>>> import numpy as np
>>> from numpy import linalg as LA
>>> np.set_printoptions(precision=2, suppress=True, linewidth=120, sign=" ")
>>> rd = lambda a: np.round(a, 2) + 0
>>> other = np.array([[1, -9], [-7, -7], [-1, 4], [6, 9], [-4, 3], [3, 1]])
>>> Z = np.array([[6, 3, -7, -2, 5, -7, -9], [1, -2, -9, -8, 7, -5, 5]])
>>> rng = np.random.default_rng(2573)
>>> E = other @ Z + 0.1 * rng.normal(size=(6, 7))
>>> print(rd(E))
[[  -3.17   21.06   74.04   69.97  -58.03   38.12  -54.02]
 [ -49.02   -7.14  111.7    70.14  -83.88   83.91   28.1 ]
 [  -2.01  -11.12  -28.85  -29.9    23.12  -12.99   29.01]
 [  44.96   -0.15 -123.01  -84.04   93.05  -86.97   -8.99]
 [ -21.07  -18.12    0.93  -15.91    0.98   12.95   51.01]
 [  19.08    6.97  -29.86  -14.04   21.88  -26.06  -21.91]]
>>> np.argsort(-LA.norm(E, axis=0).round(6), kind="stable")[:3]
array([ 2,  4,  3])
>>> rd(LA.norm(E, 2) / LA.norm(E))
np.float64(0.94)
>>> C2 = E.T @ E
>>> rd(LA.svd(E, compute_uv=False) ** 2)
array([ 92923.77,  11213.21,      0.07,      0.04,      0.04,      0.01])
>>> print(np.allclose(C2, C2.T))
True
>>> arr, _ = LA.qr(np.array([[0.2, -0.5, -0.1, -0.4, 0.4, 0.2, -0.3, -1.5, -0.7],
...     [-0.1, 1.1, 0.3, -1.8, 0.3, 0.3, 0.7, 0.3, 1.7],
...     [0.4, 0.3, -1.2, 1.5, -1.5, 0.8, 0.2, 0.3, -0.5],
...     [1.6, -0.1, -0.8, -0.1, -0.6, -0.7, -1.1, -0.4, 0.1],
...     [-1.3, 0.6, 0.6, -0.7, 0.0, 0.6, -1.4, -0.8, 0.9],
...     [-0.6, -0.4, 1.3, -2.2, 0.4, -1.3, -0.1, -0.2, -0.5],
...     [0.6, -1.3, 1.2, -1.0, -0.6, 0.3, 0.4, 0.2, 0.7],
...     [-0.5, 0.6, 1.0, 0.4, 1.9, -0.1, 0.0, -0.8, -0.9],
...     [-0.3, 0.4, -0.5, -0.8, 2.4, -1.2, -1.7, 0.7, -1.2]]))
>>> rd(arr)
array([[-0.09,  0.23, -0.14,  0.23,  0.21,  0.53,  0.03, -0.72,  0.15],
       [ 0.04, -0.56,  0.48,  0.42, -0.24,  0.35, -0.31,  0.05,  0.05],
       [-0.17, -0.24, -0.36, -0.17, -0.33,  0.03,  0.03,  0.05,  0.8 ],
       [-0.68, -0.25,  0.19,  0.18,  0.03, -0.28,  0.53, -0.17, -0.08],
       [ 0.55, -0.07, -0.01,  0.09, -0.33,  0.16,  0.74, -0.02, -0.06],
       [ 0.26,  0.33,  0.3 ,  0.43, -0.1 , -0.59, -0.1 , -0.23,  0.37],
       [-0.26,  0.57,  0.42,  0.01, -0.06,  0.38,  0.17,  0.45,  0.23],
       [ 0.21, -0.22,  0.51, -0.55,  0.46, -0.02,  0.12, -0.18,  0.29],
       [ 0.13, -0.15, -0.24,  0.47,  0.67,  0.02,  0.15,  0.4 ,  0.22]])
>>> np.allclose(arr, arr.T)
False
>>> rd(np.trace(arr))
np.float64(-1.52)
>>> rd(np.abs(LA.eigvals(arr)).max())
np.float64(1.0)
>>> rd(LA.matrix_power(arr, 3))
array([[-0.87, -0.31,  0.28, -0.04,  0.12, -0.06,  0.17, -0.09, -0.14],
       [ 0.01, -0.11, -0.2 ,  0.09,  0.2 ,  0.33,  0.11,  0.69, -0.55],
       [ 0.39, -0.36,  0.26, -0.14, -0.04,  0.2 ,  0.7 , -0.27, -0.14],
       [ 0.15, -0.12,  0.54, -0.58,  0.3 ,  0.07, -0.29,  0.32,  0.24],
       [ 0.11, -0.51,  0.24,  0.54, -0.29, -0.25, -0.05,  0.37,  0.32],
       [ 0.07,  0.4 ,  0.19, -0.06,  0.09, -0.74,  0.37,  0.26, -0.18],
       [-0.06, -0.17, -0.49, -0.05,  0.54, -0.09,  0.33,  0.11,  0.55],
       [ 0.1 ,  0.22,  0.38,  0.58,  0.62,  0.16, -0.07, -0.2 , -0.03],
       [-0.21,  0.5 ,  0.2 ,  0.07, -0.3 ,  0.44,  0.36,  0.28,  0.41]])
>>> rd(LA.norm(arr) ** 2 / LA.norm(arr, 2) ** 2)
np.float64(9.0)
>>> print(rd(LA.norm(arr[5], 1)), rd(LA.norm(arr[5], np.inf)))
2.7 0.59
>>> print(rd(LA.norm(arr, 1)), rd(LA.norm(arr, np.inf)))
2.65 2.7
>>> print(rd(LA.norm(arr[5] - arr[6])))
1.41
>>> rd(LA.norm(arr, "nuc"))
np.float64(9.0)
>>> lab = rng.permutation(9)
>>> lab
array([ 8,  1,  7,  6,  3,  2,  4,  0,  5])
>>> other = arr[lab][:, lab]
>>> print(rd(other))
[[ 0.22 -0.15  0.4   0.15  0.47 -0.24  0.67  0.13  0.02]
 [ 0.05 -0.56  0.05 -0.31  0.42  0.48 -0.24  0.04  0.35]
 [ 0.29 -0.22 -0.18  0.12 -0.55  0.51  0.46  0.21 -0.02]
 [ 0.23  0.57  0.45  0.17  0.01  0.42 -0.06 -0.26  0.38]
 [-0.08 -0.25 -0.17  0.53  0.18  0.19  0.03 -0.68 -0.28]
 [ 0.8  -0.24  0.05  0.03 -0.17 -0.36 -0.33 -0.17  0.03]
 [-0.06 -0.07 -0.02  0.74  0.09 -0.01 -0.33  0.55  0.16]
 [ 0.15  0.23 -0.72  0.03  0.23 -0.14  0.21 -0.09  0.53]
 [ 0.37  0.33 -0.23 -0.1   0.43  0.3  -0.1   0.26 -0.59]]
>>> np.allclose(other, arr)
False
>>> rd(np.trace(other))
np.float64(-1.52)
>>> rd(np.diag(other))
array([ 0.22, -0.56, -0.18,  0.17,  0.18, -0.36, -0.33, -0.09, -0.59])
>>> other = arr / LA.norm(arr, axis=1, keepdims=True)
>>> C2 = other @ other.T
>>> rd(C2[0])
array([ 1.,  0.,  0.,  0.,  0.,  0.,  0.,  0.,  0.])
>>> (np.abs(C2) > 0.9).astype(int)
array([[ 1,  0,  0,  0,  0,  0,  0,  0,  0],
       [ 0,  1,  0,  0,  0,  0,  0,  0,  0],
       [ 0,  0,  1,  0,  0,  0,  0,  0,  0],
       [ 0,  0,  0,  1,  0,  0,  0,  0,  0],
       [ 0,  0,  0,  0,  1,  0,  0,  0,  0],
       [ 0,  0,  0,  0,  0,  1,  0,  0,  0],
       [ 0,  0,  0,  0,  0,  0,  1,  0,  0],
       [ 0,  0,  0,  0,  0,  0,  0,  1,  0],
       [ 0,  0,  0,  0,  0,  0,  0,  0,  1]])
>>> vec = np.array([3, 1, 2, 0, 3, 3, 3, 0, 3])
>>> rd(LA.norm(vec)), rd(LA.norm(arr @ vec))
(np.float64(7.07), np.float64(7.07))
>>> rd(np.abs(LA.eigvals(arr)))
array([ 1.,  1.,  1.,  1.,  1.,  1.,  1.,  1.,  1.])
>>> print(rd(LA.det(arr)))
1.0
>>> print(rd(np.sort(np.abs(np.degrees(np.angle(LA.eigvals(arr)))))))
[   0.     61.05   61.05   90.21   90.21  137.94  137.94  179.38  179.38]
>>> rd(arr.T @ (arr @ vec))
array([ 3.,  1.,  2.,  0.,  3.,  3.,  3.,  0.,  3.])
>>> F = np.loadtxt("x.csv", delimiter=",")
>>> F
array([[ 0.,  0.,  1.,  0.,  0.,  0.],
       [ 1.,  1.,  0.,  0.,  0.,  0.],
       [ 2.,  2.,  2.,  0.,  0.,  0.],
       [ 0.,  0.,  0.,  1.,  1.,  0.],
       [ 0.,  0.,  0.,  2.,  2.,  0.],
       [ 0.,  0.,  0.,  0.,  0.,  1.]])
>>> vec = np.array([5, 3, 2, 4, 5, 0, 3])
>>> h1 = np.maximum(E @ vec, 0)
>>> print(rd(h1))
[ 23.1    0.     0.    80.47   0.    44.12]
>>> rd(np.tanh(E @ vec))
array([ 1., -1., -1.,  1., -1.,  1.])
>>> rd(np.maximum(E @ (3 * vec), 0))
array([  69.3 ,    0.  ,    0.  ,  241.4 ,    0.  ,  132.37])
>>> rd(E * (h1 > 1e-9)[:, None])
array([[  -3.17,   21.06,   74.04,   69.97,  -58.03,   38.12,  -54.02],
       [   0.  ,    0.  ,    0.  ,    0.  ,    0.  ,    0.  ,    0.  ],
       [   0.  ,    0.  ,    0.  ,    0.  ,    0.  ,    0.  ,    0.  ],
       [  44.96,   -0.15, -123.01,  -84.04,   93.05,  -86.97,   -8.99],
       [   0.  ,    0.  ,    0.  ,    0.  ,    0.  ,    0.  ,    0.  ],
       [  19.08,    6.97,  -29.86,  -14.04,   21.88,  -26.06,  -21.91]])
